$ ipython --no-banner

In [1]: import numpy as np

In [2]: import numpy.linalg as la

In [3]: np.set_printoptions(precision=3, suppress=True, linewidth=100, floatmode="fixed")

In [4]: rnd = lambda a: np.round(a, 3) + 0

In [5]: M = np.load("dump.npy")

In [6]: rnd(M)
Out[6]: 
array([[ 1.000,  0.000,  0.000,  0.000,  0.000,  0.000,  0.000,  0.000],
       [ 0.000,  1.000,  0.000,  0.000,  0.000,  0.000,  0.000,  0.000],
       [ 0.000,  0.000,  1.000,  0.000,  0.000,  0.000,  0.000,  0.000],
       [ 0.000,  0.000,  0.000,  0.309, -0.951,  0.000,  0.000,  0.000],
       [ 0.000,  0.000,  0.000,  0.951,  0.309,  0.000,  0.000,  0.000],
       [ 0.000,  0.000,  0.000,  0.000,  0.000,  1.000,  0.000,  0.000],
       [ 0.000,  0.000,  0.000,  0.000,  0.000,  0.000,  1.000,  0.000],
       [ 0.000,  0.000,  0.000,  0.000,  0.000,  0.000,  0.000,  1.000]])

In [7]: x = np.array([1, -1, 0, 3, -1, 0, -3, -2])

In [8]: target = M @ x

In [9]: rnd(target)
Out[9]: array([ 1.000, -1.000,  0.000,  1.878,  2.544,  0.000, -3.000, -2.000])

In [10]: rnd(la.solve(M, M[:, 1]))
Out[10]: array([0.000, 1.000, 0.000, 0.000, 0.000, 0.000, 0.000, 0.000])

In [11]: rnd(la.solve(M.T, M[7]))
Out[11]: array([0.000, 0.000, 0.000, 0.000, 0.000, 0.000, 0.000, 1.000])

In [12]: rnd(la.det(M))
Out[12]: np.float64(1.0)

In [13]: rnd(la.svd(M, compute_uv=False))
Out[13]: array([1.000, 1.000, 1.000, 1.000, 1.000, 1.000, 1.000, 1.000])

In [14]: M[:, 2] @ M[:, 5]
Out[14]: np.float64(0.0)

In [15]: rnd(M @ M.T)
Out[15]: 
array([[1.000, 0.000, 0.000, 0.000, 0.000, 0.000, 0.000, 0.000],
       [0.000, 1.000, 0.000, 0.000, 0.000, 0.000, 0.000, 0.000],
       [0.000, 0.000, 1.000, 0.000, 0.000, 0.000, 0.000, 0.000],
       [0.000, 0.000, 0.000, 1.000, 0.000, 0.000, 0.000, 0.000],
       [0.000, 0.000, 0.000, 0.000, 1.000, 0.000, 0.000, 0.000],
       [0.000, 0.000, 0.000, 0.000, 0.000, 1.000, 0.000, 0.000],
       [0.000, 0.000, 0.000, 0.000, 0.000, 0.000, 1.000, 0.000],
       [0.000, 0.000, 0.000, 0.000, 0.000, 0.000, 0.000, 1.000]])

In [16]: t3 = np.stack([M, 2 * M, M[::-1]])

In [17]: (t3 @ M.T).shape
Out[17]: (3, 8, 8)

In [18]: la.matrix_rank(t3.reshape(3, -1))
Out[18]: np.int64(2)

In [19]: E = np.load("layer4.npy")

In [20]: E
Out[20]: 
array([[0, 0, 1, 0, 1, 1, 0],
       [0, 0, 0, 0, 1, 1, 1],
       [1, 0, 0, 1, 1, 0, 1],
       [0, 0, 1, 0, 1, 1, 0],
       [1, 1, 1, 1, 0, 0, 0],
       [1, 1, 0, 1, 0, 0, 0],
       [0, 1, 1, 0, 0, 0, 0]])

In [21]: # rows 0 and 3 are equal

In [22]: U, s, vt = la.svd(E)

In [23]: V = vt[:(s > 1e-8).sum()]

In [24]: rng = np.random.default_rng(6534)

In [25]: x = E[4] + 4 * E[5] + rng.integers(2) * np.eye(7)[5]

In [26]: x
Out[26]: array([5.000, 5.000, 1.000, 5.000, 0.000, 0.000, 0.000])

In [27]: la.matrix_rank(np.vstack([E, x]))
Out[27]: np.int64(6)

In [28]: np.allclose(V.T @ V @ x, x)
Out[28]: True

In [29]: rnd(la.norm(x - V.T @ V @ x))
Out[29]: np.float64(0.0)
